% ipython --no-banner

In [1]: import numpy as np

In [2]: np.set_printoptions(precision=3, suppress=True, linewidth=140, sign=" ")

In [3]: sigma = 10 * 0.7 ** np.arange(4)

In [4]: rng = np.random.default_rng(21)

In [5]: arr = rng.normal(size=(20, 4)) * rng.permutation(sigma)

In [6]: arr
Out[6]: 
array([[  1.231,   7.402, -12.504,  16.866],
       [ -0.162,  -3.92 ,  -5.621, -10.828],
       [ -0.767,   4.086,   4.088,   6.383],
       [ -5.813,  -7.698,  10.877,   9.689],
       [  7.488,   5.928,  -7.171,  12.853],
       [  2.155,   1.053,  -5.739,   0.028],
       [ -0.504,   4.373,   0.871,  15.847],
       [ -2.656,   2.308,   3.492,  -8.643],
       [ -4.052,   4.967,   3.622,  -1.625],
       [  1.353,  -3.309,   1.668,  -6.051],
       [  0.648,   4.832,  -2.377,   8.498],
       [ -3.547,  -1.414,  -9.553,  -1.006],
       [  0.27 ,  -0.967,  -1.874,  13.402],
       [  4.884,  -5.957,   8.219, -17.231],
       [ -2.519,  -0.85 ,   0.777, -10.474],
       [ -2.478,   0.376,  -4.854,  -6.412],
       [  2.285,   4.565,  -0.42 ,   0.182],
       [ -0.067,  -2.227,  -3.58 , -10.377],
       [  2.224,  -0.412,  -0.962,   2.005],
       [  1.82 ,   6.963,  -1.915,  -4.012]])

In [7]: basis = arr[[2, 8]].astype(float)

In [8]: for _ in range(4):
   ...:     lab = np.linalg.norm(arr[:, None] - basis, axis=-1).argmin(axis=1)
   ...:     basis = np.array([arr[lab == j].mean(axis=0) for j in range(2)])
   ...: 

In [9]: lab
Out[9]: array([ 0,  1,  0,  0,  0,  1,  0,  1,  1,  1,  0,  1,  0,  1,  1,  1,  1,  1,  1,  1])

In [10]: basis
Out[10]: 
array([[ 0.365,  2.565, -1.156, 11.934],
       [-0.059,  0.165, -1.143, -5.727]])

In [11]: np.bincount(lab)
Out[11]: array([  7,  13])

In [12]: feats = np.load("arr.npy")

In [13]: feats
Out[13]: 
array([[-2,  1, -2,  1],
       [ 2, -2, -1,  2],
       [ 0, -1,  0,  2],
       [ 2,  1, -2, -2],
       [ 2, -2, -1,  2]])

In [14]: A2 = feats / np.linalg.norm(feats, axis=1, keepdims=True)

In [15]: gram = A2 @ A2.T

In [16]: np.linalg.norm(A2, axis=1)
Out[16]: array([ 1.,  1.,  1.,  1.,  1.])

In [17]: round(np.degrees(np.arccos(np.clip(gram[4, 2], -1, 1))), 3)
Out[17]: np.float64(41.909)

In [18]: (gram - 2 * np.eye(5)).round(6).argmax(axis=1)
Out[18]: array([ 2,  4,  1,  1,  1])

In [19]: gram[4].round(3) + 0
Out[19]: array([-0.175,  1.   ,  0.744,  0.   ,  1.   ])

In [20]: Ac = arr - arr.mean(axis=0)

In [21]: vecs = np.linalg.svd(Ac)[2][:1]

In [22]: A2 = Ac - Ac @ vecs.T @ vecs

In [23]: np.linalg.norm(A2, axis=1).round(6).argmax()
Out[23]: np.int64(3)

In [24]: (Ac @ vecs.T).std(axis=0)
Out[24]: array([ 10.099])

In [25]: np.diag(vecs.T @ vecs)
Out[25]: array([ 0.001,  0.057,  0.039,  0.902])

In [26]: A2.std(axis=0)
Out[26]: array([ 3.016,  3.48 ,  5.193,  1.607])

In [27]: A2 = np.c_[feats[:, :1] @ np.array([[1]]), np.array([0, 2, 2, -2, 0])]

In [28]: A2
Out[28]: 
array([[-2,  0],
       [ 2,  2],
       [ 0,  2],
       [ 2, -2],
       [ 2,  0]])

In [29]: np.linalg.matrix_rank(np.c_[feats, A2])
Out[29]: np.int64(5)

In [30]: np.linalg.matrix_rank(A2)
Out[30]: np.int64(2)

In [31]: x = np.array([3, -1])

In [32]: A2 @ np.eye(2)[0]
Out[32]: array([-2.,  2.,  0.,  2.,  2.])

In [33]: np.linalg.norm(A2 @ x) <= np.linalg.norm(A2, 2) * np.linalg.norm(x) + 1e-9
Out[33]: np.True_

In [34]: np.einsum("ij,j->i", A2, x)
Out[34]: array([-6,  4, -2,  8,  6])

In [35]: A2 * x
Out[35]: 
array([[-6,  0],
       [ 6, -2],
       [ 0, -2],
       [ 6,  2],
       [ 6,  0]])

In [36]: A2 @ x
Out[36]: array([-6,  4, -2,  8,  6])

In [37]: U, sigma, Vt = np.linalg.svd(feats, full_matrices=False)

In [38]: sigma
Out[38]: array([ 5.425,  3.899,  3.053,  0.219])

In [39]: np.round(U.T @ feats @ Vt.T, 3) + 0
Out[39]: 
array([[ 5.425,  0.   ,  0.   ,  0.   ],
       [ 0.   ,  3.899,  0.   ,  0.   ],
       [ 0.   ,  0.   ,  3.053,  0.   ],
       [ 0.   ,  0.   ,  0.   ,  0.219]])

In [40]: sigma / sigma[0]
Out[40]: array([ 1.   ,  0.719,  0.563,  0.04 ])

In [41]: np.allclose(U * sigma @ Vt, feats)
Out[41]: True

In [42]: (sigma > 1e-8).sum()
Out[42]: np.int64(4)

In [43]: mat = np.array([[1, 0, 1], [0, 0, 1], [1, 0, 1], [1, 0, 1], [2, 1, 2]])

In [44]: # row 2 repeats row 0

In [45]: proj = mat @ np.linalg.solve(mat.T @ mat, mat.T)

In [46]: proj
Out[46]: 
array([[ 0.333,  0.   ,  0.333,  0.333,  0.   ],
       [ 0.   ,  1.   ,  0.   ,  0.   ,  0.   ],
       [ 0.333,  0.   ,  0.333,  0.333,  0.   ],
       [ 0.333,  0.   ,  0.333,  0.333,  0.   ],
       [ 0.   ,  0.   ,  0.   ,  0.   ,  1.   ]])

In [47]: np.allclose(proj @ proj, proj)
Out[47]: True

In [48]: q, R = np.linalg.qr(mat)

In [49]: q.round(3) + 0
Out[49]: 
array([[-0.378,  0.436,  0.   ],
       [ 0.   ,  0.   , -1.   ],
       [-0.378,  0.436,  0.   ],
       [-0.378,  0.436,  0.   ],
       [-0.756, -0.655,  0.   ]])

In [50]: q.shape, R.shape
Out[50]: ((5, 3), (3, 3))

In [51]: np.allclose(R.T @ R, mat.T @ mat)
Out[51]: True

In [52]: np.trace(q @ q.T)
Out[52]: np.float64(3.0)

In [53]: np.round(q @ R, 3) + 0
Out[53]: 
array([[ 1.,  0.,  1.],
       [ 0.,  0.,  1.],
       [ 1.,  0.,  1.],
       [ 1.,  0.,  1.],
       [ 2.,  1.,  2.]])

In [54]: r0 = np.array([0, 4, 9])

In [55]: np.convolve(mat[3], r0)
Out[55]: array([ 0,  4,  9,  4,  9])

In [56]: np.correlate(mat[3], mat[0], "full")
Out[56]: array([ 1,  0,  2,  0,  1])

In [57]: np.polyval(r0, mat[3])
Out[57]: array([ 13,   9,  13])

In [58]: np.cross(mat[3, :3], mat[0, :3])
Out[58]: array([ 0,  0,  0])

In [59]: q = mat.astype(float).copy()

In [60]: for j in range(3):
    ...:     q[:, j] -= q[:, :j] @ (q[:, :j].T @ q[:, j])
    ...:     q[:, j] /= np.linalg.norm(q[:, j])
    ...: 

In [61]: q.round(3) + 0
Out[61]: 
array([[ 0.378, -0.436,  0.   ],
       [ 0.   ,  0.   ,  1.   ],
       [ 0.378, -0.436,  0.   ],
       [ 0.378, -0.436,  0.   ],
       [ 0.756,  0.655,  0.   ]])

In [62]: A2 = np.array([[6, 4], [1, 9]])

In [63]: basis = np.kron(A2, mat)

In [64]: basis.shape
Out[64]: (10, 6)

In [65]: np.linalg.matrix_rank(basis)
Out[65]: np.int64(6)

In [66]: basis = np.array([[-3, 4, 0]])

In [67]: F = rng.normal(size=(17, 1)) @ basis + np.array([-3, 3, -1])

In [68]: F
Out[68]: 
array([[-6.817,  8.09 , -1.   ],
       [-5.779,  6.705, -1.   ],
       [-5.082,  5.776, -1.   ],
       [-2.641,  2.522, -1.   ],
       [-5.219,  5.958, -1.   ],
       [-6.151,  7.201, -1.   ],
       [-4.5  ,  5.   , -1.   ],
       [-2.16 ,  1.88 , -1.   ],
       [ 2.055, -3.74 , -1.   ],
       [-5.841,  6.788, -1.   ],
       [-1.94 ,  1.587, -1.   ],
       [-0.47 , -0.373, -1.   ],
       [-5.672,  6.562, -1.   ],
       [-4.015,  4.353, -1.   ],
       [ 1.257, -2.675, -1.   ],
       [-2.703,  2.604, -1.   ],
       [-2.192,  1.923, -1.   ]])

In [69]: # looks like rank 2

In [70]: def softmax(z):
    ...:     e = np.exp(z - z.max(axis=-1, keepdims=True))
    ...:     return e / e.sum(axis=-1, keepdims=True)
    ...: 

In [71]: np.round(softmax(10 * F[10]), 3) + 0
Out[71]: array([ 0.,  1.,  0.])

In [72]: softmax(F[10] + -1)
Out[72]: array([ 0.027,  0.905,  0.068])

In [73]: softmax(F).sum(axis=1)
Out[73]: array([ 1.,  1.,  1.,  1.,  1.,  1.,  1.,  1.,  1.,  1.,  1.,  1.,  1.,  1.,  1.,  1.,  1.])

In [74]: softmax(F[10])
Out[74]: array([ 0.027,  0.905,  0.068])

In [75]: S = F @ F.T / np.sqrt(3)

In [76]: softmax(S)[10] @ F
Out[76]: array([-6.493,  7.657, -1.   ])

In [77]: A2 = np.array([[1, 1], [1, -1]])

In [78]: W0 = np.kron(A2, np.kron(A2, A2))[rng.permutation(8)][:2]

In [79]: W0
Out[79]: 
array([[ 1,  1,  1,  1,  1,  1,  1,  1],
       [ 1, -1, -1,  1,  1, -1, -1,  1]])

In [80]: U, sigma, Vt = np.linalg.svd(W0, full_matrices=False)

In [81]: U.T @ U
Out[81]: 
array([[ 1.,  0.],
       [ 0.,  1.]])

In [82]: np.round(Vt @ Vt.T, 3) + 0
Out[82]: 
array([[ 1.,  0.],
       [ 0.,  1.]])

In [83]: np.round(U.T @ W0 @ Vt.T, 3) + 0
Out[83]: 
array([[ 2.828,  0.   ],
       [ 0.   ,  2.828]])

In [84]: np.allclose(U * sigma @ Vt, W0)
Out[84]: True

In [85]: (sigma > 1e-8).sum()
Out[85]: np.int64(2)

In [86]: U.shape, sigma.shape, Vt.shape
Out[86]: ((2, 2), (2,), (2, 8))

In [87]: sigma
Out[87]: array([ 2.828,  2.828])

In [88]: np.sqrt((sigma ** 2).sum()), round(float(np.linalg.norm(W0)), 3)
Out[88]: (np.float64(4.0), 4.0)

In [89]: sigma / sigma[0]
Out[89]: array([ 1.,  1.])

In [90]: r0 = np.array([9, 7])

In [91]: np.polyval(r0, W0[1])
Out[91]: array([16, -2, -2, 16, 16, -2, -2, 16])

In [92]: np.cross(W0[1, :3], W0[0, :3])
Out[92]: array([ 0, -2,  2])

In [93]: np.convolve(W0[1], r0)
Out[93]: array([  9,  -2, -16,   2,  16,  -2, -16,   2,   7])

In [94]: T = np.stack([W0, -3 * W0, W0[::-1]])

In [95]: np.linalg.matrix_rank(T)
Out[95]: array([ 2,  2,  2])

In [96]: T.shape
Out[96]: (3, 2, 8)

In [97]: np.linalg.matrix_rank(T.reshape(3, -1))
Out[97]: np.int64(2)

In [98]: (T @ W0.T).shape
Out[98]: (3, 2, 2)

In [99]: X = np.load("block17.npy")

In [100]: X
Out[100]: 
array([[ 0.01,  0.05,  0.07,  0.05],
       [ 0.05,  0.25,  0.35,  0.25],
       [ 0.07,  0.35,  0.49,  0.35],
       [ 0.05,  0.25,  0.35,  0.25]])

In [101]: r = np.linalg.matrix_rank(X)

In [102]: r
Out[102]: np.int64(1)

In [103]: null = np.linalg.svd(X)[2][r:].T

In [104]: [int(np.linalg.matrix_rank(np.delete(X, i, axis=0))) for i in range(4)]
Out[104]: [1, 1, 1, 1]

In [105]: J = np.load("data.npy")

In [106]: J
Out[106]: 
array([[ 0.022, -0.13 , -0.065],
       [-0.13 ,  0.783,  0.391],
       [-0.065,  0.391,  0.196]])

In [107]: np.round(np.linalg.norm(J, 2) / np.linalg.norm(J), 3)
Out[107]: np.float64(1.0)

In [108]: np.argsort(-np.linalg.norm(J, axis=0).round(6), kind="stable")[:3]
Out[108]: array([ 1,  2,  0])

In [109]: [round(float(x), 3) for x in np.linalg.svd(J, compute_uv=False)[:3]]
Out[109]: [1.0, 0.0, 0.0]

In [110]: np.round(np.linalg.det(J.T), 3)
Out[110]: np.float64(0.0)

In [111]: np.round(np.linalg.eigvals(J), 3) + 0
Out[111]: array([ 1.,  0.,  0.])

In [112]: round(np.linalg.eigvals(J).sum().real, 3)
Out[112]: np.float64(1.0)

In [113]: np.round(np.linalg.det(2 * J), 3), round(float(np.linalg.det(J)), 3)
Out[113]: (np.float64(0.0), 0.0)

In [114]: np.round(np.einsum("ij,ji->", J, J), 3)
Out[114]: np.float64(1.0)

In [115]: np.allclose(J @ J.T, J.T @ J)
Out[115]: True

In [116]: np.round(np.sort(np.abs(np.linalg.eigvals(J))), 3) + 0
Out[116]: array([ 0.,  0.,  1.])

In [117]: round(float(np.linalg.det(J)), 3)
Out[117]: 0.0

In [118]: np.trace(J)
Out[118]: np.float64(1.0)

In [119]: proj = np.triu(np.array([[3, 2, 0], [3, 0, -2], [-2, 2, 2]]), 1) + np.eye(3)

In [120]: A2 = proj @ J @ np.linalg.inv(proj)

In [121]: round(np.linalg.det(A2), 3)
Out[121]: np.float64(0.0)

In [122]: np.round(np.poly(A2), 3) + 0
Out[122]: array([ 1., -1.,  0.,  0.])

In [123]: np.linalg.matrix_rank(A2)
Out[123]: np.int64(1)

In [124]: np.trace(A2), np.trace(J)
Out[124]: (np.float64(1.0), np.float64(1.0))

In [125]: proj @ J - J @ proj
Out[125]: 
array([[-0.261,  1.522,  0.522],
       [ 0.13 , -0.522,  1.174],
       [ 0.   ,  0.13 ,  0.783]])

In [126]: r = np.linalg.matrix_rank(J)

In [127]: r
Out[127]: np.int64(1)

In [128]: null = np.linalg.svd(J)[2][r:].T

In [129]: [int(np.linalg.matrix_rank(J[:, :j + 1])) for j in range(3)]
Out[129]: [1, 1, 1]

In [130]: [int(np.linalg.matrix_rank(J[:i])) for i in range(1, len(J) + 1)]
Out[130]: [1, 1, 1]

In [131]: [int(np.linalg.matrix_rank(np.delete(J, i, axis=0))) for i in range(3)]
Out[131]: [1, 1, 1]

In [132]: np.round(J @ null, 3) + 0
Out[132]: 
array([[ 0.,  0.],
       [ 0.,  0.],
       [ 0.,  0.]])

In [133]: m1 = np.load("out4.npy")

In [134]: m1
Out[134]: 
array([[ 1., -3., -1., -3.],
       [-3.,  2.,  2.,  7.],
       [ 2.,  2.,  2.,  0.],
       [ 0.,  0.,  0., -2.]])

In [135]: np.linalg.matrix_power(m1, 4)
Out[135]: 
array([[ 119., -293., -247., -387.],
       [-125.,  366.,  298.,  367.],
       [ -10.,   46.,   58.,   98.],
       [   0.,    0.,    0.,   16.]])

In [136]: np.sort(np.abs(np.linalg.eigvals(m1)))
Out[136]: array([ 1.929,  2.   ,  2.186,  4.744])

In [137]: np.allclose(m1, m1.T)
Out[137]: False

In [138]: (m1 + m1.T) / 2
Out[138]: 
array([[ 1. , -3. ,  0.5, -1.5],
       [-3. ,  2. ,  2. ,  3.5],
       [ 0.5,  2. ,  2. ,  0. ],
       [-1.5,  3.5,  0. , -2. ]])
